$ python3 -q
>>> import numpy as np
>>> np.set_printoptions(precision=3, suppress=True, linewidth=120)
>>> m1 = np.load("case16.npy")
>>> m1
array([[-2.2,  0.9,  0.1, -0.5, -0.5, -1. ,  0.1,  0.4],
       [ 0.6, -0.8,  0.3, -1.2,  0. ,  1.1,  1.3,  0.6],
       [-1.1, -0.9,  0.2,  0.2,  1. ,  0. ,  0.6,  0.4],
       [-2. ,  0.4,  0.7,  2.3, -0.5,  0.1,  1.2,  0.7],
       [ 0.9,  0. , -0.5, -1.6, -1.9, -1.2,  1.6,  0.3]])
>>> out = m1 / np.sqrt((m1 ** 2).mean(axis=1, keepdims=True))
>>> np.linalg.norm(out, axis=1)
array([2.828, 2.828, 2.828, 2.828, 2.828])
>>> out[4]
array([ 0.757,  0.   , -0.42 , -1.345, -1.597, -1.009,  1.345,  0.252])
>>> np.linalg.matrix_rank(m1 - m1.mean(axis=1, keepdims=True))
np.int64(5)
>>> u, g = m1[3], m1[4]
>>> round(float(u @ g), 3)
-2.87
>>> p = (u @ g) / (u @ u) * u
>>> g - p
array([ 0.427,  0.095, -0.334, -1.056, -2.018, -1.176,  1.884,  0.466])
>>> feats = np.load("arr.npy")
>>> print(feats)
[[0 0 0 0 0 1]
 [0 0 0 0 0 0]
 [0 0 0 1 1 0]
 [0 0 1 0 1 0]
 [0 0 1 1 0 0]
 [1 0 0 0 0 0]]
>>> U, sig, VT = np.linalg.svd(feats)
>>> evecs = VT[:(sig > 1e-8).sum()]
>>> rng = np.random.default_rng(133)
>>> vec = feats[3] + 2 * feats[1] + rng.integers(2) * np.eye(6)[2]
>>> vec
array([0., 0., 2., 0., 1., 0.])
>>> np.diag(evecs.T @ evecs)
array([1., 0., 1., 1., 1., 1.])
>>> round(float(np.linalg.norm(vec - evecs.T @ evecs @ vec)), 3)
0.0
>>> np.unique(feats.round(6), axis=0).shape
(6, 6)
>>> W0 = 2 * np.eye(3) + np.eye(3, k=1)
>>> print(W0)
[[2. 1. 0.]
 [0. 2. 1.]
 [0. 0. 2.]]
>>> np.linalg.matrix_power(W0 - np.diag(np.diag(W0)), 3)
array([[0., 0., 0.],
       [0., 0., 0.],
       [0., 0., 0.]])
>>> np.prod(np.diag(W0)), round(np.linalg.det(W0), 3)
(np.float64(8.0), np.float64(8.0))
>>> out = np.linalg.inv(W0)
>>> W0 @ out
array([[1., 0., 0.],
       [0., 1., 0.],
       [0., 0., 1.]])
>>> np.round(np.linalg.det(W0) * np.linalg.det(out), 3)
np.float64(1.0)
>>> (np.abs(out) > 1e-9).astype(int)
array([[1, 1, 1],
       [0, 1, 1],
       [0, 0, 1]])
>>> Q = W0.astype(float).copy()
>>> for j in range(3):
...     Q[:, j] -= Q[:, :j] @ (Q[:, :j].T @ Q[:, j])
...     Q[:, j] /= np.linalg.norm(Q[:, j])
... 
>>> Q.T @ W0
array([[2., 1., 0.],
       [0., 2., 1.],
       [0., 0., 2.]])
>>> Q.T @ Q
array([[1., 0., 0.],
       [0., 1., 0.],
       [0., 0., 1.]])
>>> F = np.load("mat.npy")
>>> F
array([[ 5,  5],
       [ 5, 10]])
>>> low = np.linalg.cholesky(F)
>>> np.diag(low) ** 2
array([5., 5.])
>>> F / np.sqrt(np.outer(np.diag(F), np.diag(F)))
array([[1.   , 0.707],
       [0.707, 1.   ]])
>>> low @ low.T
array([[ 5.,  5.],
       [ 5., 10.]])
>>> np.linalg.eigvalsh(F).min() > 0
np.True_
>>> vec = np.ones(2)
>>> for _ in range(7):
...     vec = F @ vec
...     vec /= np.linalg.norm(vec)
...     print(round(vec @ F @ vec, 3))
... 
13.077
13.09
13.09
13.09
13.09
13.09
13.09
>>> vec
array([0.526, 0.851])
>>> np.round(np.linalg.eigvalsh(F)[-1], 3)
np.float64(13.09)
>>> round(np.linalg.eigvalsh(feats).min(), 3)
np.float64(-1.0)
>>> np.all(np.linalg.eigvalsh(feats) > 0)
np.False_
>>> def softmax(z):
...     e = np.exp(z - z.max(axis=-1, keepdims=True))
...     return e / e.sum(axis=-1, keepdims=True)
... 
>>> softmax(F[1])
array([0.007, 0.993])
>>> softmax(F[1] + -3)
array([0.007, 0.993])
>>> S = F @ F.T / np.sqrt(2)
>>> print(np.round(softmax(S), 3) + 0)
[[0. 1.]
 [0. 1.]]
>>> softmax(S).round(6).argmax(axis=1)
array([1, 1])
>>> softmax(S)[1] @ F
array([ 5., 10.])
>>> np.round(softmax(S + np.triu(np.full(S.shape, -np.inf), 1)), 3) + 0
array([[1., 0.],
       [0., 1.]])
>>> F[0] @ F[1]
np.int64(75)
>>> np.linalg.norm(F, axis=1).argmax()
np.int64(1)
>>> np.round(np.linalg.norm(F) ** 2 / np.linalg.norm(F, 2) ** 2, 3)
np.float64(1.021)
>>> print(np.linalg.norm(F, axis=0))
[ 7.071 11.18 ]
>>> K = np.array([[0, 2, 0, 1, 1, 0, 3, 0],
...     [0, 0, 2, 0, 1, 1, 0, 3],
...     [3, 0, 0, 2, 0, 1, 1, 0],
...     [0, 3, 0, 0, 2, 0, 1, 1],
...     [1, 0, 3, 0, 0, 2, 0, 1],
...     [1, 1, 0, 3, 0, 0, 2, 0],
...     [0, 1, 1, 0, 3, 0, 0, 2],
...     [2, 0, 1, 1, 0, 3, 0, 0]])
>>> z = rng.permutation(8)
>>> z
array([2, 6, 1, 0, 7, 4, 3, 5])
>>> out = K[z][:, z]
>>> np.round(np.linalg.det(out), 3), np.round(np.linalg.det(K[z]), 3)
(np.float64(875.0), np.float64(875.0))
>>> print(np.trace(out))
0
>>> A = np.load("out12.npy")
>>> A
array([[ 0, -7,  6, -3,  2,  9],
       [ 0,  0,  1,  0,  2, -6],
       [ 0,  0,  0,  1,  5, -6],
       [ 0,  0,  0,  0,  2, -3],
       [ 0,  0,  0,  0,  0,  7],
       [ 0,  0,  0,  0,  0,  0]])
>>> t3 = np.stack([A, 4 * A, A[::-1]])
>>> np.linalg.matrix_rank(t3.reshape(3, -1))
np.int64(2)
>>> (t3 @ A.T).shape
(3, 6, 6)
>>> print(np.einsum("bij,cij->bc", t3, t3))
[[ 344 1376  -28]
 [1376 5504 -112]
 [ -28 -112  344]]
>>> np.linalg.norm(t3, axis=(1, 2))
array([18.547, 74.189, 18.547])
>>> t3.sum(axis=0)
array([[  0, -35,  30, -15,  10,  45],
       [  0,   0,   5,   0,  10, -23],
       [  0,   0,   0,   5,  27, -33],
       [  0,   0,   0,   1,  15, -21],
       [  0,   0,   1,   0,   2,  29],
       [  0,  -7,   6,  -3,   2,   9]])
>>> np.unique(A.round(6), axis=0).shape
(6, 6)
>>> print(np.linalg.lstsq(A[:-1].T, A[-1])[2])
5
>>> np.abs(np.diag(np.linalg.qr(A)[1])) > 1e-9
array([False, False, False, False, False, False])
>>> U, sig, VT = np.linalg.svd(A)
>>> evecs = VT[:(sig > 1e-8).sum()]
>>> vec = A[2] + 4 * A[0] + rng.integers(2) * np.eye(6)[2]
>>> vec
array([  0., -28.,  25., -11.,  13.,  30.])
>>> round(np.linalg.norm(vec - evecs.T @ evecs @ vec), 3)
np.float64(0.0)
>>> round(np.linalg.norm(A, 2) / np.linalg.norm(A), 3)
np.float64(0.866)
>>> np.linalg.cond(A) > 100
np.True_
>>> np.linalg.matrix_rank(A, rtol=0.1)
np.int64(3)
>>> print(np.argsort(-np.linalg.norm(A, axis=0).round(6), kind="stable")[:3])
[5 1 2]
>>> U, sig, VT = np.linalg.svd(A)
>>> sig
array([16.056,  8.63 ,  3.352,  0.621,  0.34 ,  0.   ])
>>> np.argmax(sig[:-1] / (sig[1:] + 1e-6)) + 1
np.int64(5)
>>> out = U[:, :5] @ np.diag(sig[:5]) @ VT[:5]
>>> np.linalg.matrix_rank(out)
np.int64(5)
>>> out.round(3) + 0
array([[ 0., -7.,  6., -3.,  2.,  9.],
       [ 0.,  0.,  1.,  0.,  2., -6.],
       [ 0.,  0.,  0.,  1.,  5., -6.],
       [ 0.,  0.,  0.,  0.,  2., -3.],
       [ 0.,  0.,  0.,  0.,  0.,  7.],
       [ 0.,  0.,  0.,  0.,  0.,  0.]])
>>> round(float(np.linalg.norm(A - out, 2)), 3), sig[5]
(0.0, np.float64(0.0))
>>> round(np.linalg.norm(A - out) / np.linalg.norm(A), 3)
np.float64(0.0)
>>> np.linalg.matrix_rank(A, rtol=0.05)
np.int64(3)
>>> mat = np.load("dump.npy")
>>> print(mat)
[[ 0  1  0  0]
 [-1  0 -3  1]
 [ 0  3  0 -4]
 [ 0 -1  4  0]]
>>> np.linalg.eigvals(mat)
array([-0.+0.779j, -0.-0.779j, -0.+5.137j, -0.-5.137j])
>>> round(float(np.linalg.det(mat.T)), 3)
16.0
>>> np.einsum("ii->", mat)
np.int64(0)
>>> np.round(np.linalg.eigvals(mat).sum().real, 3)
np.float64(-0.0)
>>> w, evecs = np.linalg.eig(F)
>>> np.sort(np.linalg.eigvals(F.T))
array([ 1.91, 13.09])
>>> M = np.loadtxt("m.csv", delimiter=",")
>>> M
array([[ -5.064,  14.945,   0.113,   0.165,  10.012,  -0.062],
       [  2.141,  -6.015,  -0.072,   0.043,  -4.128,   0.144],
       [ -2.91 ,   8.938,   0.005,   0.035,   5.925,  -0.087],
       [ -4.948,  15.152,  -0.007,  -0.155,   9.75 ,   0.013],
       [ -0.957,   3.171,  -0.084,  -0.04 ,   2.087,   0.221],
       [  3.89 , -11.985,  -0.047,   0.059,  -8.093,  -0.207],
       [ -1.724,   6.226,  -0.119,   0.24 ,   4.135,  -0.013],
       [ -3.948,  11.831,   0.004,   0.104,   8.165,  -0.069]])
>>> vec = np.array([-1, -3, -3, -1, -2, 0])
>>> target = M @ vec
>>> beta, lr = np.zeros(6), 1 / np.linalg.norm(M, 2) ** 2
>>> for i in range(300):
...     beta -= lr * M.T @ (M @ beta - target)
...     if i % 50 == 0: print(i, round(np.linalg.norm(M @ beta - target), 3))
... 
0 0.604
50 0.601
100 0.597
150 0.594
200 0.59
250 0.587
>>> round(float(np.linalg.cond(M)), 3)
488.62
>>> u, g = M[5], M[4]
>>> round(u @ u, 3)
np.float64(224.318)
>>> p = (u @ g) / (u @ u) * u
>>> round(float((g - p) @ u), 3)
0.0
>>> round(np.linalg.norm(u + g) ** 2 + np.linalg.norm(u - g) ** 2, 3)
np.float64(479.403)
